% python3 -q
>>> import numpy as np
>>> import numpy.linalg as la
>>> np.set_printoptions(precision=2, suppress=True, linewidth=200, sign=" ")
>>> W0 = np.load("case17.npy")
>>> print(W0)
[[ 1  0  0]
 [ 0  0  0]
 [ 0  0  0]]
>>> # projection: eigenvalues are 0 or 1
>>> la.matrix_power(W0 - np.diag(np.diag(W0)), 3)
array([[ 0,  0,  0],
       [ 0,  0,  0],
       [ 0,  0,  0]])
>>> W0 @ W0
array([[ 1,  0,  0],
       [ 0,  0,  0],
       [ 0,  0,  0]])
>>> [int(la.matrix_rank(la.matrix_power(W0, p))) for p in range(1, 4)]
[1, 1, 1]
>>> np.sort(la.eigvals(W0))
array([ 0.,  0.,  1.])
>>> P = np.triu(np.array([[1, 8, 1], [5, 0, 0], [9, 5, 5]]), 1) + np.eye(3)
>>> B = P @ W0 @ la.inv(P)
>>> P @ W0 - W0 @ P
array([[ 0., -8., -1.],
       [ 0.,  0.,  0.],
       [ 0.,  0.,  0.]])
>>> E = np.load("arr.npy")
>>> E
array([[  9.69,  -6.99, -14.75],
       [  8.46,  -4.86, -15.65],
       [  8.55,  -7.73,  -8.4 ],
       [  4.88,  -3.22,  -7.84],
       [  9.7 ,  -5.9 , -16.6 ],
       [ 10.72,  -8.19, -14.69],
       [  3.46,  -3.17,  -3.61],
       [  3.67,   0.45, -12.52],
       [  0.  ,   2.32,  -5.84],
       [  8.6 ,  -3.99, -17.45],
       [  2.51,  -1.3 ,  -4.5 ],
       [  0.06,   2.71,  -6.9 ],
       [  8.49,  -5.78, -13.61],
       [  5.02,  -1.52, -11.72],
       [ 10.94,  -6.95, -17.62]])
>>> P = E @ la.solve(E.T @ E, E.T)
>>> print(np.round(np.trace(P), 2))
3.0
>>> np.allclose(P @ P, P)
True
>>> np.round(la.eigvalsh(P), 2) + 0
array([ 0.,  0.,  0.,  0.,  0.,  0.,  0.,  0.,  0.,  0.,  0.,  0.,  1.,  1.,  1.])
>>> P @ E[:, 2]
array([-14.75, -15.65,  -8.4 ,  -7.84, -16.6 , -14.69,  -3.61, -12.52,  -5.84, -17.45,  -4.5 ,  -6.9 , -13.61, -11.72, -17.62])
>>> vec = np.array([0, 8, -7])
>>> rhs = E @ vec
>>> print(np.round(la.lstsq(E, rhs)[0], 2) + 0)
[ 0.  8. -7.]
>>> np.round(la.solve(E.T @ E, E.T @ rhs), 2) + 0
array([ 0.,  8., -7.])
>>> rng = np.random.default_rng(65)
>>> rhs = rhs + 0.1 * rng.normal(size=15)
>>> rhs
array([47.22, 70.69, -2.92, 28.96, 68.94, 37.23, -0.08, 91.26, 59.31, 90.26, 21.17, 70.16, 49.02, 69.99, 67.71])
>>> beta, *_ = la.lstsq(E, rhs)
>>> round(la.norm(rhs - E @ beta), 2)
np.float64(0.33)
>>> beta
array([ 0.31,  8.24, -6.9 ])
>>> print([round(float(la.norm(la.solve(E.T @ E + lam * np.eye(3), E.T @ rhs))), 2) for lam in (0, 1, 10, 100)])
[10.75, 10.16, 9.61, 6.5]
